$ python3 -q
>>> import numpy as np
>>> np.set_printoptions(precision=2, suppress=True, linewidth=120, floatmode="fixed")
>>> tidy = lambda a: np.round(a, 2) + 0
>>> M = np.load("data.npy")
>>> print(M)
[[6.00 1.00 1.00]
 [1.00 6.00 1.00]
 [1.00 1.00 6.00]]
>>> # symmetric
>>> P = np.triu(np.array([[9, 6, 6], [1, 2, 2], [5, 7, 1]]), 1) + np.eye(3)
>>> Y = P @ M @ np.linalg.inv(P)
>>> print(P @ M - M @ P)
[[12.00  6.00  4.00]
 [ 2.00 -4.00 -6.00]
 [ 0.00 -6.00 -8.00]]
>>> print(tidy(np.poly(Y)))
[   1.00  -18.00  105.00 -200.00]
>>> t = np.radians(30)
>>> R = np.eye(3)
>>> R[2, 2] = R[0, 0] = np.cos(t)
>>> R[2, 0], R[0, 2] = -np.sin(t), np.sin(t)
>>> print(tidy(R))
[[ 0.87  0.00  0.50]
 [ 0.00  1.00  0.00]
 [-0.50  0.00  0.87]]
>>> Y = M @ R.T
>>> print(tidy(np.abs(Y - M).max(axis=0)))
[2.87 0.00 3.13]
>>> print(tidy(np.linalg.svd(M, compute_uv=False)), tidy(np.linalg.svd(Y, compute_uv=False)))
[8.00 5.00 5.00] [8.00 5.00 5.00]
>>> print(tidy(np.linalg.det(R)), tidy(np.trace(R)))
1.0 2.73
>>> print(np.allclose(M @ M.T, Y @ Y.T))
True
>>> rng = np.random.default_rng(143)
>>> Y = M + rng.integers(-2, 3, (3, 1)) @ rng.integers(-2, 3, (1, 3))
>>> print(Y)
[[10.00 -3.00  1.00]
 [ 1.00  6.00  1.00]
 [ 3.00 -1.00  6.00]]
>>> print(np.linalg.matrix_rank(Y - M, tol=1e-8))
1
>>> print(tidy(np.linalg.svd(Y - M, compute_uv=False)))
[6.32 0.00 0.00]
>>> evals, vecs = np.linalg.eig(M)
>>> print(tidy(np.sort(np.linalg.eigvals(M @ M))))
[25.00 25.00 64.00]
>>> print(tidy(M @ vecs[:, 0] - evals[0] * vecs[:, 0]))
[0.00 0.00 0.00]
>>> A = np.loadtxt("sample2.csv", delimiter=",")
>>> print(A)
[[ 1.00 -1.80  1.40 -1.20]
 [-0.20  3.00  0.40  1.50]
 [-1.30  0.90 -0.50  0.70]
 [-2.60 -3.60  0.00 -1.60]]
>>> print(np.argsort(-np.linalg.norm(A, axis=0).round(6), kind="stable")[:3])
[1 0 3]
>>> print(round(np.log10(np.linalg.cond(A))))
2
>>> labels = rng.permutation(4)
>>> print(labels)
[2 0 3 1]
>>> Y = A[labels][:, labels]
>>> print(np.diag(Y))
[-0.50  1.00 -1.60  3.00]
>>> print(Y)
[[-0.50 -1.30  0.70  0.90]
 [ 1.40  1.00 -1.20 -1.80]
 [ 0.00 -2.60 -1.60 -3.60]
 [ 0.40 -0.20  1.50  3.00]]
>>> x0 = np.array([-8, -6, -4, -5])
>>> rhs = A @ x0
>>> b, lr = np.zeros(4), 1 / np.linalg.norm(A, 2) ** 2
>>> for i in range(4):
...     b -= lr * A.T @ (A @ b - rhs)
...     if i % 1 == 0: print(i, round(np.linalg.norm(A @ b - rhs), 2))
... 
0 15.46
1 11.43
2 8.49
3 6.35
>>> print(tidy(b))
[-6.45 -7.30 -1.47 -2.90]
>>> m1 = np.loadtxt("dump.csv", delimiter=",")
>>> print(tidy(m1))
[[ 0.05  0.32 -0.95]
 [ 0.32  0.89  0.32]
 [-0.95  0.32  0.05]]
>>> print(tidy(m1 @ m1.T))
[[1.00 0.00 0.00]
 [0.00 1.00 0.00]
 [0.00 0.00 1.00]]
>>> print(tidy(np.linalg.svd(m1, compute_uv=False)))
[1.00 1.00 1.00]
>>> print(tidy(np.linalg.pinv(m1)))
[[ 0.05  0.32 -0.95]
 [ 0.32  0.89  0.32]
 [-0.95  0.32  0.05]]
>>> evals, vecs = np.linalg.eigh(m1)
>>> x0 = np.array([2, 4, 0])
>>> print(tidy(np.linalg.eigvalsh(m1[1:, 1:])))
[-0.05  1.00]
>>> print(tidy(np.abs(m1).sum(axis=1).max()), np.abs(evals).max())
1.53 1.0
>>> print(tidy(x0 @ m1 @ x0))
19.58
>>> print(tidy(x0 @ m1 @ x0 / (x0 @ x0)), tidy(evals[0]), evals[-1])
0.98 -1.0 1.0
>>> evals, vecs = np.linalg.eig(m1)
>>> print(tidy(np.sort(np.linalg.eigvals(m1 @ m1))))
[1.00 1.00 1.00]
>>> print(tidy(m1 @ vecs[:, 0] - evals[0] * vecs[:, 0]))
[0.00 0.00 0.00]
>>> print(tidy(evals))
[ 1.00 -1.00  1.00]
>>> feats = np.array([[4.0, 1.0, 0.0], [0.0, 4.0, 1.0], [0.0, 0.0, 4.0]])
>>> labels = rng.permutation(3)
>>> print(labels)
[0 2 1]
>>> Y = feats[labels][:, labels]
>>> print(tidy(np.sort(np.abs(np.linalg.eigvals(Y)))))
[4.00 4.00 4.00]
>>> print(tidy(np.linalg.det(Y)), tidy(np.linalg.det(feats[labels])))
64.0 -64.0
>>> print(Y)
[[4.00 0.00 1.00]
 [0.00 4.00 0.00]
 [0.00 1.00 4.00]]
>>> print(np.diag(Y))
[4.00 4.00 4.00]
>>> print(np.allclose(Y, feats))
False
>>> evals, vecs = np.linalg.eig(Y)
>>> print(Y @ vecs[:, 0] - evals[0] * vecs[:, 0])
[0.00 0.00 0.00]
>>> print(evals)
[4.00 4.00 4.00]
>>> print(tidy(np.sort(np.linalg.eigvals(Y @ Y))))
[16.00 16.00 16.00]
>>> print(np.prod(evals))
64.0
>>> labels = rng.permutation(4)
>>> Y = A[:, labels] * rng.choice([-1, 1], 4)
>>> print(Y)
[[-1.00  1.20 -1.40 -1.80]
 [ 0.20 -1.50 -0.40  3.00]
 [ 1.30 -0.70  0.50  0.90]
 [ 2.60  1.60 -0.00 -3.60]]
>>> Uu, _, VT = np.linalg.svd(A.T @ Y)
>>> print(tidy(np.linalg.lstsq(A, Y)[0]))
[[-1.00  0.00  0.00  0.00]
 [ 0.00  0.00  0.00  1.00]
 [ 0.00  0.00 -1.00  0.00]
 [ 0.00 -1.00  0.00  0.00]]
>>> print(labels)
[0 3 2 1]
>>> print(tidy(Uu @ VT))
[[-1.00  0.00  0.00  0.00]
 [ 0.00  0.00  0.00  1.00]
 [ 0.00  0.00 -1.00  0.00]
 [ 0.00 -1.00  0.00  0.00]]
>>> F = np.diag(np.array([2, -2, 0, -1])) + -1 * np.eye(4, k=1) + -1 * np.eye(4, k=-1)
>>> print(F)
[[ 2.00 -1.00  0.00  0.00]
 [-1.00 -2.00 -1.00  0.00]
 [ 0.00 -1.00  0.00 -1.00]
 [ 0.00  0.00 -1.00 -1.00]]
>>> # symmetric, so the eigenvalues are real
>>> t3 = np.stack([A, -1 * A, A[::-1]])
>>> print(t3.shape)
(3, 4, 4)
>>> print(tidy(np.linalg.norm(t3, axis=(1, 2))))
[6.68 6.68 6.68]
>>> print(tidy(np.linalg.det(t3)))
[-0.80 -0.80 -0.80]
>>> print(np.linalg.matrix_rank(t3.reshape(3, -1)))
2
>>> print(np.all(np.linalg.eigvalsh(F) > 0))
False
>>> print([round(float(np.linalg.det(F[:i, :i])), 2) + 0 for i in range(1, 5)])
[2.0, -5.0, -2.0, 7.0]
>>> try:
...     np.linalg.cholesky(F)
... except np.linalg.LinAlgError as e:
...     print("failed:", e)
... 
failed: Matrix is not positive definite
>>> print(tidy(np.linalg.eigvalsh(F).min()))
-2.69
>>> print(tidy(np.poly(F)))
[ 1.00  1.00 -7.00 -4.00  7.00]
>>> print(tidy(np.linalg.det(F.T)))
7.0
>>> print(tidy(np.linalg.eigvals(F)))
[ 2.27  0.82 -2.69 -1.40]
>>> evals, vecs = np.linalg.eigh(F)
>>> x0 = np.array([1, 2, -2, 0])
>>> print(x0 @ F @ x0)
-2.0
>>> print(tidy(x0 @ F @ x0 / (x0 @ x0)), tidy(evals[0]), tidy(evals[-1]))
-0.22 -2.69 2.27
>>> print(tidy(vecs * np.abs(evals) @ vecs.T))
[[ 2.22 -0.03  0.30 -0.03]
 [-0.03  2.38  0.54  0.22]
 [ 0.30  0.54  1.23  0.35]
 [-0.03  0.22  0.35  1.35]]
>>> print((np.sign(vecs[:, -1].round(6)) == np.sign(vecs[0, -1].round(6))).astype(int))
[1 0 1 0]
>>> print(np.abs(F).sum(axis=1).max(), tidy(np.abs(evals).max()))
4.0 2.69
>>> X = np.loadtxt("x.csv", delimiter=",")
>>> print(X)
[[ 7.00  0.00 -2.00  1.00]
 [ 4.00  5.00 -4.00  2.00]
 [ 5.00  2.00 -2.00  3.00]
 [ 2.00  2.00 -4.00  6.00]]
>>> x0 = np.array([5, 7, -2, 3])
>>> rhs = X @ x0
>>> b, lr = np.zeros(4), 1 / np.linalg.norm(X, 2) ** 2
>>> for i in range(40):
...     b -= lr * X.T @ (X @ b - rhs)
...     if i % 10 == 0: print(i, round(np.linalg.norm(X @ b - rhs), 2))
... 
0 12.19
10 6.03
20 3.54
30 2.59
>>> print(tidy(b))
[ 4.71  5.96 -3.89  2.33]
>>> w1 = np.array([[-1, -2, -1], [-2, 0, 2], [-2, -2, -3], [0, 1, 2]])
>>> b = np.array([2, 2, 1])
>>> H = np.maximum(X @ w1 + b, 0)
>>> print((H > 0).astype(int))
[[0 0 1]
 [0 1 1]
 [0 0 1]
 [1 1 1]]
>>> print(H)
[[ 0.00  0.00  2.00]
 [ 0.00  4.00 23.00]
 [ 0.00  0.00 12.00]
 [ 4.00 12.00 27.00]]
>>> C = np.array([[-5, 5], [5, 3], [-3, 4]])
>>> print(w1 @ C)
[[ -2 -15]
 [  4  -2]
 [  9 -28]
 [ -1  11]]
>>> t = np.radians(30)
>>> R = np.eye(3)
>>> R[2, 2] = R[1, 1] = np.cos(t)
>>> R[2, 1], R[1, 2] = -np.sin(t), np.sin(t)
>>> print(tidy(R))
[[ 1.00  0.00  0.00]
 [ 0.00  0.87  0.50]
 [ 0.00 -0.50  0.87]]
>>> Y = H @ R.T
>>> print(tidy(np.abs(Y - H).max(axis=0)))
[ 0.00 11.89  9.62]
>>> print(np.allclose(H @ H.T, Y @ Y.T))
True
>>> print(tidy(np.linalg.det(R)), tidy(np.trace(R)))
1.0 2.73
>>> print(tidy(Y))
[[ 0.00  1.00  1.73]
 [ 0.00 14.96 17.92]
 [ 0.00  6.00 10.39]
 [ 4.00 23.89 17.38]]
>>> arr = np.load("a.npy")
>>> print(arr)
[[2 0 2 0]
 [0 1 0 1]
 [2 0 2 0]
 [0 1 0 1]]
>>> # 2 blocks once reordered
>>> evals, vecs = np.linalg.eigh(arr)
>>> x0 = np.array([-1, 5, 0, -5])
>>> print(tidy(np.linalg.eigvalsh(arr[1:, 1:])))
[0.00 2.00 2.00]
>>> print(tidy(vecs * np.maximum(evals, 0) @ vecs.T))
[[2.00 0.00 2.00 0.00]
 [0.00 1.00 0.00 1.00]
 [2.00 0.00 2.00 0.00]
 [0.00 1.00 0.00 1.00]]
>>> print(np.abs(arr).sum(axis=1).max(), np.abs(evals).max())
4 4.0
>>> print(tidy(x0 @ arr @ x0 / (x0 @ x0)), evals[0], evals[-1])
0.04 0.0 4.0
>>> evals, vecs = np.linalg.eigh(arr)
>>> print(tidy(vecs.T @ arr @ vecs))
[[0.00 0.00 0.00 0.00]
 [0.00 0.00 0.00 0.00]
 [0.00 0.00 2.00 0.00]
 [0.00 0.00 0.00 4.00]]
>>> print(np.unique(evals.round(6) + 0, return_counts=True)[1])
[2 1 1]
>>> print(tidy(vecs @ np.diag(evals) @ vecs.T))
[[2.00 0.00 2.00 0.00]
 [0.00 1.00 0.00 1.00]
 [2.00 0.00 2.00 0.00]
 [0.00 1.00 0.00 1.00]]
>>> print(tidy(np.linalg.svd(arr, compute_uv=False)))
[4.00 2.00 0.00 0.00]
>>> print(evals)
[0.00 0.00 2.00 4.00]
>>> t = np.radians(15)
>>> R = np.eye(3)
>>> R[1, 1] = R[0, 0] = np.cos(t)
>>> R[1, 0], R[0, 1] = -np.sin(t), np.sin(t)
>>> print(tidy(R))
[[ 0.97  0.26  0.00]
 [-0.26  0.97  0.00]
 [ 0.00  0.00  1.00]]
>>> Y = feats @ R.T
>>> print(tidy(Y))
[[ 4.12 -0.07  0.00]
 [ 1.04  3.86  1.00]
 [ 0.00  0.00  4.00]]
>>> print(tidy(np.abs(Y - feats).max(axis=0)))
[1.04 1.07 0.00]
>>> print(tidy(np.linalg.det(R)), tidy(np.trace(R)))
1.0 2.93
>>> print(np.allclose(feats @ feats.T, Y @ Y.T))
True
>>> W0 = np.load("out10.npy")
>>> print(W0)
[[ 0.00  0.00 -1.00 -2.00]
 [ 0.00  0.00  2.00  1.00]
 [-1.00  2.00  0.00  0.00]
 [-2.00  1.00  0.00  0.00]]
>>> # equal to its transpose
>>> print(tidy(np.linalg.det(W0[::-1])))
9.0
>>> print(np.einsum("ii->", W0))
0.0
>>> print(tidy(np.linalg.det(W0.T)))
9.0
>>> print(np.einsum("ij,ji->", W0, W0))
20.0
>>> print(np.kron(np.eye(2, dtype=int), W0))
[[ 0.00  0.00 -1.00 -2.00  0.00  0.00 -0.00 -0.00]
 [ 0.00  0.00  2.00  1.00  0.00  0.00  0.00  0.00]
 [-1.00  2.00  0.00  0.00 -0.00  0.00  0.00  0.00]
 [-2.00  1.00  0.00  0.00 -0.00  0.00  0.00  0.00]
 [ 0.00  0.00 -0.00 -0.00  0.00  0.00 -1.00 -2.00]
 [ 0.00  0.00  0.00  0.00  0.00  0.00  2.00  1.00]
 [-0.00  0.00  0.00  0.00 -1.00  2.00  0.00  0.00]
 [-0.00  0.00  0.00  0.00 -2.00  1.00  0.00  0.00]]
>>> evals, vecs = np.linalg.eig(W0)
>>> print(tidy(np.sort(np.linalg.eigvals(np.linalg.inv(W0)))))
[-1.00 -0.33  0.33  1.00]
>>> Y = W0 / np.linalg.norm(W0, axis=1, keepdims=True)
>>> C2 = Y @ Y.T
>>> print(tidy(C2[3]))
[0.00 0.00 0.80 1.00]
